In [1]: import numpy as np

In [2]: import numpy.linalg as la

In [3]: np.set_printoptions(precision=2, suppress=True, linewidth=160, floatmode="fixed")

In [4]: m1 = np.cumsum(np.array([[1, 2, 1],
   ...:     [1, 2, 2],
   ...:     [3, 2, 2],
   ...:     [0, 2, 3],
   ...:     [2, 0, 2],
   ...:     [2, 3, 3],
   ...:     [0, 1, 3],
   ...:     [1, 2, 2],
   ...:     [0, 0, 2],
   ...:     [3, 1, 0],
   ...:     [2, 1, 1],
   ...:     [1, 1, 0],
   ...:     [0, 2, 3],
   ...:     [1, 3, 3],
   ...:     [2, 2, 1],
   ...:     [3, 3, 3],
   ...:     [0, 1, 2],
   ...:     [2, 0, 2],
   ...:     [2, 1, 0],
   ...:     [2, 2, 3],
   ...:     [1, 0, 1],
   ...:     [1, 3, 1],
   ...:     [1, 0, 0],
   ...:     [0, 1, 2]]), axis=0)

In [5]: m1
Out[5]: 
array([[ 1,  2,  1],
       [ 2,  4,  3],
       [ 5,  6,  5],
       [ 5,  8,  8],
       [ 7,  8, 10],
       [ 9, 11, 13],
       [ 9, 12, 16],
       [10, 14, 18],
       [10, 14, 20],
       [13, 15, 20],
       [15, 16, 21],
       [16, 17, 21],
       [16, 19, 24],
       [17, 22, 27],
       [19, 24, 28],
       [22, 27, 31],
       [22, 28, 33],
       [24, 28, 35],
       [26, 29, 35],
       [28, 31, 38],
       [29, 31, 39],
       [30, 34, 40],
       [31, 34, 40],
       [31, 35, 42]])

In [6]: left, sigma, vt = la.svd(m1, full_matrices=False)

In [7]: np.round(left.T @ left, 2) + 0
Out[7]: 
array([[1.00, 0.00, 0.00],
       [0.00, 1.00, 0.00],
       [0.00, 0.00, 1.00]])

In [8]: sigma / sigma[0]
Out[8]: array([1.00, 0.03, 0.02])

In [9]: np.round(vt @ vt.T, 2) + 0
Out[9]: 
array([[1.00, 0.00, 0.00],
       [0.00, 1.00, 0.00],
       [0.00, 0.00, 1.00]])

In [10]: round(np.sqrt((sigma ** 2).sum()), 2), round(la.norm(m1), 2)
Out[10]: (np.float64(193.56), np.float64(193.56))

In [11]: np.allclose(left * sigma @ vt, m1)
Out[11]: True
